In [1]: import numpy as np

In [2]: np.set_printoptions(precision=2, suppress=True, linewidth=200, sign=" ")

In [3]: def rnd(a):
   ...:     return np.round(a, 2) + 0
   ...: 

In [4]: other = np.array([[1, 1], [1, -1]])

In [5]: rng = np.random.default_rng(9452)

In [6]: m1 = np.kron(other, np.kron(other, other))[rng.permutation(8)][:7]

In [7]: print(m1)
[[ 1  1 -1 -1 -1 -1  1  1]
 [ 1 -1 -1  1  1 -1 -1  1]
 [ 1 -1 -1  1 -1  1  1 -1]
 [ 1 -1  1 -1 -1  1 -1  1]
 [ 1  1 -1 -1  1  1 -1 -1]
 [ 1  1  1  1  1  1  1  1]
 [ 1  1  1  1 -1 -1 -1 -1]]

In [8]: np.linalg.rank(m1)
Traceback (most recent call last):
  Cell In[8], line 1
    np.linalg.rank(m1)
AttributeError: module 'numpy.linalg' has no attribute 'rank'


In [9]: print(np.abs(m1).max())
1

In [10]: print(rnd(m1.mean(axis=0)))
[ 1.    0.14 -0.14  0.14 -0.14  0.14 -0.14  0.14]

In [11]: print(m1.shape)
(7, 8)

In [12]: m1[:, 8]
Traceback (most recent call last):
  Cell In[12], line 1
    m1[:, 8]
IndexError: index 8 is out of bounds for axis 1 with size 8


In [13]: print(m1 - m1[0])
[[ 0  0  0  0  0  0  0  0]
 [ 0 -2  0  2  2  0 -2  0]
 [ 0 -2  0  2  0  2  0 -2]
 [ 0 -2  2  0  0  2 -2  0]
 [ 0  0  0  0  2  2 -2 -2]
 [ 0  0  2  2  2  2  0  0]
 [ 0  0  2  2  0  0 -2 -2]]

In [14]: W1 = np.array([[3, -2, 2, -3],
    ...:     [1, 2, -2, 3],
    ...:     [1, -3, 2, 1],
    ...:     [3, -2, 1, 0],
    ...:     [-2, -2, 2, -1],
    ...:     [1, -2, -2, 0],
    ...:     [2, -3, 2, -3],
    ...:     [-1, -2, 2, -3]])

In [15]: coef = np.array([1, -2, -1, -2])

In [16]: act = np.maximum(m1 @ W1 + coef, 0)

In [17]: print((act > 0).astype(int))
[[ 1  1  0  0]
 [ 0  0  1  0]
 [ 1  0  0  0]
 [ 1  0  0  0]
 [ 0  1  0  1]
 [ 1  0  1  0]
 [ 1  1  0  1]]

In [18]: print(act)
[[  3   2   0   0]
 [  0   0   6   0]
 [ 11   0   0   0]
 [  1   0   0   0]
 [  0   4   0   2]
 [  9   0   6   0]
 [  9   2   0   6]]

In [19]: C = np.array([[0, 3], [2, 0], [0, 1], [1, 1]])

In [20]: print(W1 @ C)
[[-7  8]
 [ 7  4]
 [-5  6]
 [-4 10]
 [-5 -5]
 [-4  1]
 [-9  5]
 [-7 -4]]

In [21]: print((act @ C).round(6).argmax(axis=1))
[ 1  1  1  1  0  1  1]

In [22]: theta = np.radians(60)

In [23]: R = np.eye(8)

In [24]: R[5, 5] = R[3, 3] = np.cos(theta)

In [25]: R[5, 3], R[3, 5] = -np.sin(theta), np.sin(theta)

In [26]: print(rnd(R))
[[ 1.    0.    0.    0.    0.    0.    0.    0.  ]
 [ 0.    1.    0.    0.    0.    0.    0.    0.  ]
 [ 0.    0.    1.    0.    0.    0.    0.    0.  ]
 [ 0.    0.    0.    0.5   0.    0.87  0.    0.  ]
 [ 0.    0.    0.    0.    1.    0.    0.    0.  ]
 [ 0.    0.    0.   -0.87  0.    0.5   0.    0.  ]
 [ 0.    0.    0.    0.    0.    0.    1.    0.  ]
 [ 0.    0.    0.    0.    0.    0.    0.    1.  ]]

In [27]: other = m1 @ R.T

In [28]: print(np.allclose(np.linalg.norm(m1, axis=1), np.linalg.norm(other, axis=1)))
True

In [29]: other = np.array([[2, -3],
    ...:     [-2, -3],
    ...:     [0, -2],
    ...:     [-3, 1],
    ...:     [0, 1],
    ...:     [-3, 3],
    ...:     [-1, 3],
    ...:     [2, -3]])

In [30]: print(np.einsum("ij->j", m1))
[ 7  1 -1  1 -1  1 -1  1]

In [31]: print(np.einsum("ik,kj->ij", m1, other))
[[  7  -9]
 [  7  -5]
 [ -5  11]
 [  7  -7]
 [ -1  -1]
 [ -5  -3]
 [ -1 -11]]

In [32]: print(np.linalg.matrix_rank(np.vstack([m1, other.T])))
8

In [33]: W0 = np.tril(np.array([[6, 6, 7, 8, 7, 6, 4, 9],
    ...:     [6, 7, 2, 1, 9, 1, 9, 8],
    ...:     [2, 7, 7, 5, 6, 9, 4, 0],
    ...:     [7, 1, 8, 8, 5, 7, 3, 7],
    ...:     [1, 4, 3, 4, 9, 0, 9, 1],
    ...:     [1, 7, 4, 7, 8, 2, 8, 8],
    ...:     [7, 8, 0, 8, 1, 9, 3, 5],
    ...:     [7, 9, 6, 9, 6, 6, 6, 8]]), -1) + np.eye(8, dtype=int)

In [34]: print(W0)
[[ 1  0  0  0  0  0  0  0]
 [ 6  1  0  0  0  0  0  0]
 [ 2  7  1  0  0  0  0  0]
 [ 7  1  8  1  0  0  0  0]
 [ 1  4  3  4  1  0  0  0]
 [ 1  7  4  7  8  1  0  0]
 [ 7  8  0  8  1  9  1  0]
 [ 7  9  6  9  6  6  6  1]]

In [35]: other = W0 + rng.integers(-2, 3, (8, 7)) @ rng.integers(-2, 3, (7, 8))

In [36]: print(other)
[[  0  -3  -7  11   4   4  -6  -7]
 [ -3   7   4   3  -2  12  -5   0]
 [  0   7   5   2   1   5  -7  -7]
 [ 11   0  11  -9  -2  -7   9   4]
 [ -5  -2   9   5   0   3  -4  -2]
 [  0   8   3   8   9  -1  -1  -1]
 [ 14   7   0  -1 -10   2   1   4]
 [  2   9  10  12   1  15  -4  -2]]

In [37]: print(np.linalg.matrix_rank(other - W0, tol=1e-8))
7

In [38]: print(rnd(np.linalg.svd(other - W0, compute_uv=False)))
[ 33.35  18.73  12.64   9.97   5.82   3.03   1.75   0.  ]

In [39]: print(np.abs(other - W0).sum(axis=1))
[ 43  41  28  40  29   9  39  39]
